$ python3 -q
>>> import numpy as np
>>> np.set_printoptions(precision=2, suppress=True, linewidth=100)
>>> J = np.load("w.npy")
>>> J
array([[-0.4 , -0.5 , -0.28,  1.6 , -0.1 , -0.7 ,  0.2 , -1.2 ],
       [ 0.1 , -0.4 , -1.43,  0.4 , -0.7 ,  0.7 , -0.7 ,  0.3 ],
       [-0.4 , -0.1 ,  3.39, -0.1 ,  1.7 ,  1.  , -1.8 ,  1.3 ],
       [-1.3 ,  0.4 ,  1.56,  0.6 ,  0.8 ,  0.2 , -2.2 ,  1.3 ],
       [ 0.1 , -0.9 ,  0.77, -0.5 ,  0.4 ,  0.  , -0.1 ,  1.8 ],
       [ 0.1 , -0.7 ,  0.49, -0.4 ,  0.2 , -0.9 ,  1.8 ,  0.8 ],
       [ 1.1 ,  0.3 , -3.67, -0.4 , -1.8 ,  0.9 , -0.8 ,  2.  ],
       [-1.8 ,  0.2 ,  2.39, -0.8 ,  1.2 ,  0.9 , -0.1 , -0.4 ],
       [ 0.3 , -0.1 ,  1.39, -1.2 ,  0.7 ,  0.4 , -2.  ,  0.5 ],
       [ 0.9 , -0.1 , -2.4 ,  0.  , -1.2 , -0.5 , -1.5 , -0.5 ],
       [ 0.4 , -0.6 , -0.85,  0.4 , -0.4 , -0.6 ,  0.3 ,  0.1 ],
       [ 1.  , -0.2 , -0.63,  0.4 , -0.3 ,  2.2 ,  1.2 ,  0.3 ],
       [ 0.4 , -0.1 , -1.02, -0.7 , -0.5 , -1.1 , -0.4 , -0.1 ],
       [ 1.4 , -0.3 , -2.44,  0.1 , -1.2 ,  0.4 , -1.3 , -0.3 ],
       [-1.1 , -1.1 ,  3.4 ,  0.1 ,  1.7 ,  0.7 ,  0.1 ,  1.4 ],
       [-1.8 , -0.3 , -2.12,  0.  , -1.1 , -0.2 , -1.6 , -0.2 ],
       [-0.2 , -0.5 , -0.46,  0.8 , -0.2 , -0.1 , -0.1 , -0.7 ],
       [ 0.3 ,  0.6 ,  1.03, -1.2 ,  0.5 , -1.5 ,  0.2 ,  0.9 ]])
>>> np.argsort(-np.linalg.norm(J, axis=0).round(6), kind="stable")[:3]
array([2, 6, 4])
>>> round(np.linalg.norm(J, 2) / np.linalg.norm(J), 2)
np.float64(0.74)
>>> np.linalg.cond(J) > 100
np.True_
>>> arr = np.load("layer17.npy")
>>> arr
array([[  2.97,   0.6 ,   3.28],
       [  3.02,  -0.19,   3.55],
       [ -0.62,  -0.34,  -0.16],
       [  2.05,  -0.17,   2.04],
       [ -1.71,  -0.14,  -2.76],
       [ -4.98,   0.22,  -6.12],
       [  1.34,   0.23,   1.44],
       [  1.28,  -0.08,   1.35],
       [  1.4 ,   0.1 ,   1.58],
       [  4.99,   0.32,   6.8 ],
       [  4.53,   0.08,   6.3 ],
       [ -1.58,   0.44,  -1.74],
       [  0.89,  -0.65,   0.66],
       [  0.52,   0.47,   0.65],
       [  4.18,  -0.01,   5.87],
       [ -0.99,   0.49,  -0.78],
       [ -3.4 ,   0.23,  -3.92],
       [  1.88,  -0.27,   2.42],
       [ -8.1 ,   0.26, -10.72],
       [  1.52,  -0.01,   1.28],
       [ -0.17,   0.15,  -0.6 ],
       [ -1.09,   0.56,  -2.23],
       [ -1.2 ,  -0.13,  -1.56],
       [ -2.88,  -0.01,  -3.39],
       [ -3.52,   0.23,  -4.31],
       [  1.7 ,  -0.03,   1.84],
       [ -4.  ,   0.45,  -4.28],
       [ -0.13,  -0.21,   1.26],
       [  3.06,  -0.67,   3.93],
       [  1.56,   0.55,   2.25],
       [  3.15,  -0.02,   4.01],
       [  2.64,   0.03,   4.57],
       [  0.25,  -0.15,   0.18],
       [  3.56,  -0.09,   5.32],
       [  6.09,   0.12,   8.62],
       [  1.81,  -0.18,   2.68],
       [  3.57,  -0.16,   4.06],
       [ -0.37,  -0.12,  -0.25],
       [  0.7 ,   0.3 ,   1.97]])
>>> W = np.array([[0, 2, 2, 2, 0, 0], [2, 0, 2, 1, 0, 1], [1, 0, 0, 0, 1, 2]])
>>> beta = np.array([1, 0, 2, 2, 2, 1])
>>> hid = np.maximum(arr @ W + beta, 0)
>>> np.linalg.matrix_rank(hid)
np.int64(6)
>>> (hid > 0).mean(axis=0)
array([0.77, 0.62, 0.77, 0.77, 0.79, 0.69])
>>> C = np.array([[-3, 1], [3, 3], [0, 2], [-3, -1], [-1, -1], [-1, 0]])
>>> W @ C
array([[  0,   8],
       [-10,   5],
       [ -6,   0]])
>>> (hid @ C).round(6).argmax(axis=1)
array([1, 1, 1, 1, 0, 0, 1, 1, 1, 1, 1, 1, 1, 1, 1, 1, 0, 1, 0, 1, 1, 1, 0, 0, 0, 1, 0, 1, 1, 1, 1,
       1, 1, 1, 1, 1, 1, 1, 1])
>>> X = np.array([[-3.0, 1.0, 0.0, 0.0, 0.0, 0.0, 0.0, 0.0],
...     [0.0, -3.0, 1.0, 0.0, 0.0, 0.0, 0.0, 0.0],
...     [0.0, 0.0, -3.0, 1.0, 0.0, 0.0, 0.0, 0.0],
...     [0.0, 0.0, 0.0, -3.0, 1.0, 0.0, 0.0, 0.0],
...     [0.0, 0.0, 0.0, 0.0, -3.0, 1.0, 0.0, 0.0],
...     [0.0, 0.0, 0.0, 0.0, 0.0, -3.0, 1.0, 0.0],
...     [0.0, 0.0, 0.0, 0.0, 0.0, 0.0, -3.0, 1.0],
...     [0.0, 0.0, 0.0, 0.0, 0.0, 0.0, 0.0, -3.0]])
>>> X
array([[-3.,  1.,  0.,  0.,  0.,  0.,  0.,  0.],
       [ 0., -3.,  1.,  0.,  0.,  0.,  0.,  0.],
       [ 0.,  0., -3.,  1.,  0.,  0.,  0.,  0.],
       [ 0.,  0.,  0., -3.,  1.,  0.,  0.,  0.],
       [ 0.,  0.,  0.,  0., -3.,  1.,  0.,  0.],
       [ 0.,  0.,  0.,  0.,  0., -3.,  1.,  0.],
       [ 0.,  0.,  0.,  0.,  0.,  0., -3.,  1.],
       [ 0.,  0.,  0.,  0.,  0.,  0.,  0., -3.]])
>>> x = np.array([1, 2, -1, 0, 2, -1, -2, -2])
>>> X @ (2 * x)
array([ -2., -14.,   6.,   4., -14.,   2.,   8.,  12.])
>>> (X @ x).argmax()
np.int64(7)
>>> np.einsum("ij,j->i", X, x)
array([-1., -7.,  3.,  2., -7.,  1.,  4.,  6.])
>>> X @ np.eye(8)[7]
array([ 0.,  0.,  0.,  0.,  0.,  0.,  1., -3.])
>>> np.sign((X @ x).round(6))
array([-1., -1.,  1.,  1., -1.,  1.,  1.,  1.])
>>> X @ x
array([-1., -7.,  3.,  2., -7.,  1.,  4.,  6.])
>>> X * x
array([[-3.,  2., -0.,  0.,  0., -0., -0., -0.],
       [ 0., -6., -1.,  0.,  0., -0., -0., -0.],
       [ 0.,  0.,  3.,  0.,  0., -0., -0., -0.],
       [ 0.,  0., -0., -0.,  2., -0., -0., -0.],
       [ 0.,  0., -0.,  0., -6., -1., -0., -0.],
       [ 0.,  0., -0.,  0.,  0.,  3., -2., -0.],
       [ 0.,  0., -0.,  0.,  0., -0.,  6., -2.],
       [ 0.,  0., -0.,  0.,  0., -0., -0.,  6.]])
>>> m1 = np.load("mat.npy")
>>> m1
array([[-0.32, -0.46,  0.1 ,  0.42,  0.71],
       [-0.77, -0.37, -0.16, -0.23, -0.43],
       [-0.14,  0.19, -0.15, -0.79,  0.55],
       [-0.53,  0.78,  0.08,  0.32,  0.07],
       [-0.07, -0.04,  0.97, -0.23, -0.07]])
>>> u = np.array([3, 1])
>>> np.round(np.correlate(m1[3], m1[1], "full"), 2) + 0
array([ 0.23, -0.22, -0.13, -0.08,  0.  , -0.7 , -0.19, -0.28, -0.06])
>>> np.polyval(u, m1[3])
array([-0.58,  3.34,  1.23,  1.96,  1.22])
>>> x = np.array([1, 1, 2, 1, 2])
>>> h = np.maximum(m1 @ x, 0)
>>> np.maximum(m1 @ x, 0) - np.maximum(-m1 @ x, 0)
array([ 1.26, -2.55,  0.07,  0.88,  1.46])
>>> h
array([1.26, 0.  , 0.07, 0.88, 1.46])
>>> np.flatnonzero(h > 1e-9)
array([0, 2, 3, 4])
>>> np.tanh(m1 @ x)
array([ 0.85, -0.99,  0.07,  0.7 ,  0.9 ])
>>> K = np.diag(np.array([-1, 1, -3, -1, 3, 1, 4, -1, 4, 0])) + -3 * np.eye(10, k=1) + -3 * np.eye(10, k=-1)
>>> K
array([[-1., -3.,  0.,  0.,  0.,  0.,  0.,  0.,  0.,  0.],
       [-3.,  1., -3.,  0.,  0.,  0.,  0.,  0.,  0.,  0.],
       [ 0., -3., -3., -3.,  0.,  0.,  0.,  0.,  0.,  0.],
       [ 0.,  0., -3., -1., -3.,  0.,  0.,  0.,  0.,  0.],
       [ 0.,  0.,  0., -3.,  3., -3.,  0.,  0.,  0.,  0.],
       [ 0.,  0.,  0.,  0., -3.,  1., -3.,  0.,  0.,  0.],
       [ 0.,  0.,  0.,  0.,  0., -3.,  4., -3.,  0.,  0.],
       [ 0.,  0.,  0.,  0.,  0.,  0., -3., -1., -3.,  0.],
       [ 0.,  0.,  0.,  0.,  0.,  0.,  0., -3.,  4., -3.],
       [ 0.,  0.,  0.,  0.,  0.,  0.,  0.,  0., -3.,  0.]])
>>> (K + K.T) / 2
array([[-1., -3.,  0.,  0.,  0.,  0.,  0.,  0.,  0.,  0.],
       [-3.,  1., -3.,  0.,  0.,  0.,  0.,  0.,  0.,  0.],
       [ 0., -3., -3., -3.,  0.,  0.,  0.,  0.,  0.,  0.],
       [ 0.,  0., -3., -1., -3.,  0.,  0.,  0.,  0.,  0.],
       [ 0.,  0.,  0., -3.,  3., -3.,  0.,  0.,  0.,  0.],
       [ 0.,  0.,  0.,  0., -3.,  1., -3.,  0.,  0.,  0.],
       [ 0.,  0.,  0.,  0.,  0., -3.,  4., -3.,  0.,  0.],
       [ 0.,  0.,  0.,  0.,  0.,  0., -3., -1., -3.,  0.],
       [ 0.,  0.,  0.,  0.,  0.,  0.,  0., -3.,  4., -3.],
       [ 0.,  0.,  0.,  0.,  0.,  0.,  0.,  0., -3.,  0.]])
>>> round(np.abs(np.linalg.eigvals(K)).max(), 2)
np.float64(7.78)
>>> K.reshape(-1, 2)
array([[-1., -3.],
       [ 0.,  0.],
       [ 0.,  0.],
       [ 0.,  0.],
       [ 0.,  0.],
       [-3.,  1.],
       [-3.,  0.],
       [ 0.,  0.],
       [ 0.,  0.],
       [ 0.,  0.],
       [ 0., -3.],
       [-3., -3.],
       [ 0.,  0.],
       [ 0.,  0.],
       [ 0.,  0.],
       [ 0.,  0.],
       [-3., -1.],
       [-3.,  0.],
       [ 0.,  0.],
       [ 0.,  0.],
       [ 0.,  0.],
       [ 0., -3.],
       [ 3., -3.],
       [ 0.,  0.],
       [ 0.,  0.],
       [ 0.,  0.],
       [ 0.,  0.],
       [-3.,  1.],
       [-3.,  0.],
       [ 0.,  0.],
       [ 0.,  0.],
       [ 0.,  0.],
       [ 0., -3.],
       [ 4., -3.],
       [ 0.,  0.],
       [ 0.,  0.],
       [ 0.,  0.],
       [ 0.,  0.],
       [-3., -1.],
       [-3.,  0.],
       [ 0.,  0.],
       [ 0.,  0.],
       [ 0.,  0.],
       [ 0., -3.],
       [ 4., -3.],
       [ 0.,  0.],
       [ 0.,  0.],
       [ 0.,  0.],
       [ 0.,  0.],
       [-3.,  0.]])
>>> K.ravel(order="F")
array([-1., -3.,  0.,  0.,  0.,  0.,  0.,  0.,  0.,  0., -3.,  1., -3.,  0.,  0.,  0.,  0.,  0.,
        0.,  0.,  0., -3., -3., -3.,  0.,  0.,  0.,  0.,  0.,  0.,  0.,  0., -3., -1., -3.,  0.,
        0.,  0.,  0.,  0.,  0.,  0.,  0., -3.,  3., -3.,  0.,  0.,  0.,  0.,  0.,  0.,  0.,  0.,
       -3.,  1., -3.,  0.,  0.,  0.,  0.,  0.,  0.,  0.,  0., -3.,  4., -3.,  0.,  0.,  0.,  0.,
        0.,  0.,  0.,  0., -3., -1., -3.,  0.,  0.,  0.,  0.,  0.,  0.,  0.,  0., -3.,  4., -3.,
        0.,  0.,  0.,  0.,  0.,  0.,  0.,  0., -3.,  0.])
>>> T = K.reshape(10, 2, -1)
>>> np.einsum("ihd,jhd->hij", T, T).shape
(2, 10, 10)
>>> T.transpose(1, 0, 2)
array([[[-1., -3.,  0.,  0.,  0.],
        [-3.,  1., -3.,  0.,  0.],
        [ 0., -3., -3., -3.,  0.],
        [ 0.,  0., -3., -1., -3.],
        [ 0.,  0.,  0., -3.,  3.],
        [ 0.,  0.,  0.,  0., -3.],
        [ 0.,  0.,  0.,  0.,  0.],
        [ 0.,  0.,  0.,  0.,  0.],
        [ 0.,  0.,  0.,  0.,  0.],
        [ 0.,  0.,  0.,  0.,  0.]],

       [[ 0.,  0.,  0.,  0.,  0.],
        [ 0.,  0.,  0.,  0.,  0.],
        [ 0.,  0.,  0.,  0.,  0.],
        [ 0.,  0.,  0.,  0.,  0.],
        [-3.,  0.,  0.,  0.,  0.],
        [ 1., -3.,  0.,  0.,  0.],
        [-3.,  4., -3.,  0.,  0.],
        [ 0., -3., -1., -3.,  0.],
        [ 0.,  0., -3.,  4., -3.],
        [ 0.,  0.,  0., -3.,  0.]]])
>>> T.sum(axis=1)
array([[-1., -3.,  0.,  0.,  0.],
       [-3.,  1., -3.,  0.,  0.],
       [ 0., -3., -3., -3.,  0.],
       [ 0.,  0., -3., -1., -3.],
       [-3.,  0.,  0., -3.,  3.],
       [ 1., -3.,  0.,  0., -3.],
       [-3.,  4., -3.,  0.,  0.],
       [ 0., -3., -1., -3.,  0.],
       [ 0.,  0., -3.,  4., -3.],
       [ 0.,  0.,  0., -3.,  0.]])
>>> np.einsum("ihd,ihd->ih", T, T)
array([[10.,  0.],
       [19.,  0.],
       [27.,  0.],
       [19.,  0.],
       [18.,  9.],
       [ 9., 10.],
       [ 0., 34.],
       [ 0., 19.],
       [ 0., 34.],
       [ 0.,  9.]])
>>> np.swapaxes(T, 1, 2)[8]
array([[ 0.,  0.],
       [ 0.,  0.],
       [ 0., -3.],
       [ 0.,  4.],
       [ 0., -3.]])
>>> d = np.linalg.norm(J[:, None] - J[None], axis=-1)
>>> d.mean(axis=1).argmax()
np.int64(6)
>>> np.linalg.norm(J - J.mean(axis=0), axis=1)
array([2.58, 1.74, 4.27, 3.06, 1.9 , 2.66, 4.62, 3.56, 2.54, 3.17, 1.59, 3.  , 1.88, 3.24, 4.29,
       3.2 , 1.56, 2.62])
>>> (d + 1e9 * np.eye(18)).round(6).argmin(axis=1)
array([16, 10, 14,  2,  5,  4, 13, 14,  3, 13, 16,  1, 10,  9,  2,  1,  0,  5])
>>> d[17].round(6).argsort(kind="stable")[:4]
array([17,  5,  4, 12])
>>> np.linalg.matrix_rank(d ** 2)
np.int64(10)
>>> x = np.array([1, 0, 1, 0, 0, 2, -2, -1, 2, 0])
>>> y = K @ x
>>> beta, lr = np.zeros(10), 1 / np.linalg.norm(K, 2) ** 2
>>> for i in range(150):
...     beta -= lr * K.T @ (K @ beta - y)
...     if i % 50 == 0: print(i, round(np.linalg.norm(K @ beta - y), 2))
... 
0 8.46
50 0.72
100 0.46
>>> round(np.linalg.cond(K), 2)
np.float64(17.49)
>>> feats = np.load("block19.npy")
>>> feats
array([[ 1.6,  0.3,  0.2,  0. ,  0.2,  0.5, -0.8,  0.7],
       [-0.2,  0.3, -0.4, -0.4,  1.5,  0. ,  0.6, -1. ],
       [ 0.8,  0.1, -0.5,  0.7,  1.1,  0. ,  1.1, -1.1],
       [-1.5,  1.2,  0.4,  0.5,  0.2,  1.3,  2. ,  0.3],
       [ 0.9, -0.8, -0.1, -0.7, -1.7,  1.6, -0.5, -0.1],
       [ 1.2,  1.8, -0.7, -0.8,  1.7, -0.9,  0.1, -0.3],
       [ 0.2,  1.2,  0.8,  0.3, -0.8,  1. ,  1. , -0.5],
       [ 0.2, -0.9, -0.8,  0. , -0.8,  0.5, -0.3,  0.6],
       [-0.1,  0.3,  0.5, -0.6,  1.4,  1.6,  0.2,  0.3],
       [-0.2,  0.3,  0. , -1.1, -0.5,  0.5, -1.8, -0.3],
       [ 1.3,  0. ,  1. ,  0.5, -2.1,  0. ,  0.8, -1. ],
       [-0.6,  0.3, -0.5, -1.3,  0.3, -0.3, -0.7,  0.7],
       [-1.2,  0.5, -0.7,  0.3, -0.4, -0.3, -0.6,  2.2],
       [-0.7, -1. , -1.1,  1. , -1.5, -0.3, -1.1,  0.4],
       [ 0.4, -1.6, -1.5,  0.6, -0.4,  0. , -1.8, -0.2],
       [ 2.4,  0.9, -1.6, -0.4, -1. , -1.3,  0.4,  0.9],
       [ 0.2,  0.8,  0.1,  0.8,  0.8, -1. ,  0. , -0.7],
       [-2.1,  2.2,  1.9,  1. , -0.8, -1.8, -0.6, -0.4],
       [-0.4,  0.2, -0.7,  3.2,  1.3, -2. , -1. ,  0.7],
       [ 1. ,  1.1, -0.8, -0.9,  1.2,  0.4, -0.2,  0.5],
       [ 0.2, -0.8,  0.1, -0.9, -0.4, -0.2,  1.7, -0.2],
       [-0.5,  0.2,  0.8,  1.3,  1. , -1.5,  0.6, -1. ],
       [ 1.8, -1.7,  2.1,  0.6, -1. , -0.5,  1.2, -0.6],
       [-1. ,  0.1, -0.6,  0.2,  0.1,  0. , -1.2,  0.6],
       [-0.5,  7.5, -6. ,  9.5,  1. ,  8. ,  1.5, -4.5],
       [-0.9, -1. ,  0. ,  1.2, -1.6,  0. , -0.4,  0.9],
       [-0.1,  0.5,  0.5, -0.2, -0.1, -0.6,  0.2, -0.4],
       [-0.6,  1.3,  1.9, -0.2,  1.1,  0.2, -1.1,  0.9],
       [ 0.8,  0.9, -1.2, -0.8, -0.8, -0.8,  0.2, -0.9],
       [ 0.7, -0.2,  2. , -0.5, -1.2, -0.4,  0.5, -0.2],
       [ 1.4, -0.3, -0.2, -0.8,  0.3, -1.6, -1. , -1.9],
       [-1. , -1.2,  0.4, -0.9, -0.5,  0.4,  0.2,  0.8],
       [-0.9, -0.8,  0.1,  0.7, -0.4,  0.7,  0.5,  1. ],
       [-0.3,  0. , -2.1, -0.6,  0. ,  0.7, -0.9, -0.9],
       [-0.9,  1.1, -1. , -1.1, -0.3, -1. , -0.4, -1.1],
       [ 0.5,  0.6,  0.2, -0.3,  0.7,  0. ,  1.2,  0.6]])
>>> M2 = np.c_[feats[:, :1] @ np.array([[1]]), np.array([3, 2, 0, 1, -3, 0, 2, 3, 0, -2, 1, -1, 2, 0, 2, 0, 3, 0, -3, 0, -3, 3, -3, 0, 3, 2, 1, -1, -3, 0, 2, 1, 3, -2, 3, -3])]
>>> M2
array([[ 1.6,  3. ],
       [-0.2,  2. ],
       [ 0.8,  0. ],
       [-1.5,  1. ],
       [ 0.9, -3. ],
       [ 1.2,  0. ],
       [ 0.2,  2. ],
       [ 0.2,  3. ],
       [-0.1,  0. ],
       [-0.2, -2. ],
       [ 1.3,  1. ],
       [-0.6, -1. ],
       [-1.2,  2. ],
       [-0.7,  0. ],
       [ 0.4,  2. ],
       [ 2.4,  0. ],
       [ 0.2,  3. ],
       [-2.1,  0. ],
       [-0.4, -3. ],
       [ 1. ,  0. ],
       [ 0.2, -3. ],
       [-0.5,  3. ],
       [ 1.8, -3. ],
       [-1. ,  0. ],
       [-0.5,  3. ],
       [-0.9,  2. ],
       [-0.1,  1. ],
       [-0.6, -1. ],
       [ 0.8, -3. ],
       [ 0.7,  0. ],
       [ 1.4,  2. ],
       [-1. ,  1. ],
       [-0.9,  3. ],
       [-0.3, -2. ],
       [-0.9,  3. ],
       [ 0.5, -3. ]])
>>> np.linalg.matrix_rank(M2)
np.int64(2)
>>> np.round(np.linalg.lstsq(feats, M2[:, 0])[0], 2) + 0
array([1., 0., 0., 0., 0., 0., 0., 0.])
>>> np.linalg.norm(np.linalg.qr(feats)[0].T @ M2, axis=0) ** 2 / ((M2 ** 2).sum(axis=0) + 1e-12)
array([1. , 0.1])
